% python3 -q
>>> import numpy as np
>>> import numpy.linalg as la
>>> np.set_printoptions(suppress=True, linewidth=120)
>>> mat = np.maximum(np.array([[0],
...     [-1],
...     [3],
...     [2],
...     [3],
...     [1],
...     [0],
...     [-3],
...     [1],
...     [3],
...     [-2],
...     [2],
...     [-1],
...     [-1],
...     [-1],
...     [-1],
...     [0],
...     [-1],
...     [-3],
...     [-1],
...     [3],
...     [2],
...     [-1],
...     [-3]]) @ np.array([[2, 0, 0]]) + np.array([3, -9, 1]), 0)
>>> mat
array([[3, 0, 1],
       [1, 0, 1],
       [9, 0, 1],
       [7, 0, 1],
       [9, 0, 1],
       [5, 0, 1],
       [3, 0, 1],
       [0, 0, 1],
       [5, 0, 1],
       [9, 0, 1],
       [0, 0, 1],
       [7, 0, 1],
       [1, 0, 1],
       [1, 0, 1],
       [1, 0, 1],
       [1, 0, 1],
       [3, 0, 1],
       [1, 0, 1],
       [0, 0, 1],
       [1, 0, 1],
       [9, 0, 1],
       [7, 0, 1],
       [1, 0, 1],
       [0, 0, 1]])
>>> # row 4 repeats row 2
>>> r0, r1 = mat[4], mat[18]
>>> r0 @ r0
np.int64(82)
>>> p = (r0 @ r1) / (r0 @ r0) * r0
>>> np.outer(r0, r1)
array([[0, 0, 9],
       [0, 0, 0],
       [0, 0, 1]])
>>> np.round(la.norm(r0 + r1) ** 2 + la.norm(r0 - r1) ** 2, 1)
np.float64(166.0)
>>> Uu, s, VT = la.svd(mat)
>>> V = VT[:(s > 1e-8).sum()]
>>> rng = np.random.default_rng(4089)
>>> vec = mat[13] + 5 * mat[6] + rng.integers(2) * np.eye(3)[2]
>>> vec
array([16.,  0.,  6.])
>>> np.round(np.diag(V.T @ V), 1)
array([1., 0., 1.])
>>> T = np.stack([mat, 2 * mat, mat[::-1]])
>>> la.matrix_rank(T)
array([2, 2, 2])
>>> T.shape
(3, 24, 3)
>>> la.matrix_rank(T.reshape(3, -1))
np.int64(2)
>>> rk = la.matrix_rank(mat)
>>> rk
np.int64(2)
>>> null = la.svd(mat)[2][rk:].T
>>> null @ null.T
array([[0., 0., 0.],
       [0., 1., 0.],
       [0., 0., 0.]])
>>> null[:, 0] / null[np.abs(null[:, 0]).round(6).argmax(), 0]
array([0., 1., 0.])
>>> [int(la.matrix_rank(np.delete(mat, i, axis=0))) for i in range(24)]
[2, 2, 2, 2, 2, 2, 2, 2, 2, 2, 2, 2, 2, 2, 2, 2, 2, 2, 2, 2, 2, 2, 2, 2]
>>> null.shape
(3, 1)
>>> mat.shape
(24, 3)
>>> np.round(la.norm(mat), 1)
np.float64(24.1)
>>> mat.sum(axis=0)
array([84,  0, 24])
>>> mat.sum(axis=1)
array([ 4,  2, 10,  8, 10,  6,  4,  1,  6, 10,  1,  8,  2,  2,  2,  2,  4,  2,  1,  2, 10,  8,  2,  1])
>>> np.count_nonzero(mat)
np.int64(44)
>>> m1 = np.array([[1, 1, -1, -1, 1, 1, -1, -1],
...     [1, 1, 1, 1, 1, 1, 1, 1],
...     [1, 1, 1, 1, -1, -1, -1, -1]])
>>> # column 1 repeats column 0
>>> round(la.norm(m1, 2), 1)
np.float64(2.8)
>>> np.round(la.norm(m1, axis=1), 1)
array([2.8, 2.8, 2.8])
>>> la.norm(m1, axis=1).argmax()
np.int64(0)
>>> round(la.norm(m1, 1), 1), round(float(la.norm(m1, np.inf)), 1)
(np.float64(3.0), 8.0)
>>> A2 = m1[0, 0] * m1[1:] - np.outer(m1[1:, 0], m1[0])
>>> A2
array([[ 0,  0,  2,  2,  0,  0,  2,  2],
       [ 0,  0,  2,  2, -2, -2,  0,  0]])
>>> np.flatnonzero(~A2.round(6).any(axis=1))
array([], dtype=int64)
>>> A2.mean(axis=0)
array([ 0.,  0.,  2.,  2., -1., -1.,  1.,  1.])
>>> np.round(la.svd(A2, compute_uv=False), 1)
array([4.9, 2.8])
>>> round(la.norm(A2), 1)
np.float64(5.7)
>>> A2 - A2[0]
array([[ 0,  0,  0,  0,  0,  0,  0,  0],
       [ 0,  0,  0,  0, -2, -2, -2, -2]])
>>> A2.sum(axis=1)
array([8, 0])
>>> np.diff(A2, axis=0)
array([[ 0,  0,  0,  0, -2, -2, -2, -2]])
>>> A2 = m1 / la.norm(m1, axis=1, keepdims=True)
>>> cov = A2 @ A2.T
>>> (cov - 2 * np.eye(3)).round(6).argmax(axis=1)
array([1, 0, 0])
>>> (np.abs(cov) > 0.9).astype(int)
array([[1, 0, 0],
       [0, 1, 0],
       [0, 0, 1]])
>>> cov.round(1) + 0
array([[1., 0., 0.],
       [0., 1., 0.],
       [0., 0., 1.]])
>>> np.argwhere(np.triu(np.abs(cov) > 0.95, 1))
array([], shape=(0, 2), dtype=int64)
>>> cov[1].round(1) + 0
array([0., 1., 0.])
>>> np.degrees(np.arccos(np.clip(cov[1, 2], -1, 1)))
np.float64(90.0)
>>> vec = np.array([-3, 0, 1, -1, -3, 2, -2, 1])
>>> np.einsum("ij,j->i", m1, vec)
array([-3, -5, -1])
>>> (m1 * vec).sum(axis=1)
array([-3, -5, -1])
>>> m1 @ np.ones(8)
array([0., 8., 0.])
>>> la.norm(m1 @ vec) <= la.norm(m1, 2) * la.norm(vec) + 1e-9
np.True_
>>> J = np.triu(rng.random((3, 3)) < 0.8, 1).astype(int)
>>> J = J + J.T
>>> J
array([[0, 1, 1],
       [1, 0, 1],
       [1, 1, 0]])
>>> # symmetric, so the eigenvalues are real
>>> la.lstsq(mat[:-1].T, mat[-1])[2]
np.int32(2)
>>> round(float(np.trace(la.pinv(mat) @ mat)), 1)
2.0
>>> np.unique(mat.round(6), axis=0).shape
(6, 3)
>>> np.abs(np.diag(la.qr(mat)[1])) > 1e-9
array([ True, False,  True])
>>> np.allclose(mat[:-1].T @ la.lstsq(mat[:-1].T, mat[-1])[0], mat[-1])
True
>>> np.round(mat @ la.pinv(mat) @ mat, 1) + 0
array([[3., 0., 1.],
       [1., 0., 1.],
       [9., 0., 1.],
       [7., 0., 1.],
       [9., 0., 1.],
       [5., 0., 1.],
       [3., 0., 1.],
       [0., 0., 1.],
       [5., 0., 1.],
       [9., 0., 1.],
       [0., 0., 1.],
       [7., 0., 1.],
       [1., 0., 1.],
       [1., 0., 1.],
       [1., 0., 1.],
       [1., 0., 1.],
       [3., 0., 1.],
       [1., 0., 1.],
       [0., 0., 1.],
       [1., 0., 1.],
       [9., 0., 1.],
       [7., 0., 1.],
       [1., 0., 1.],
       [0., 0., 1.]])
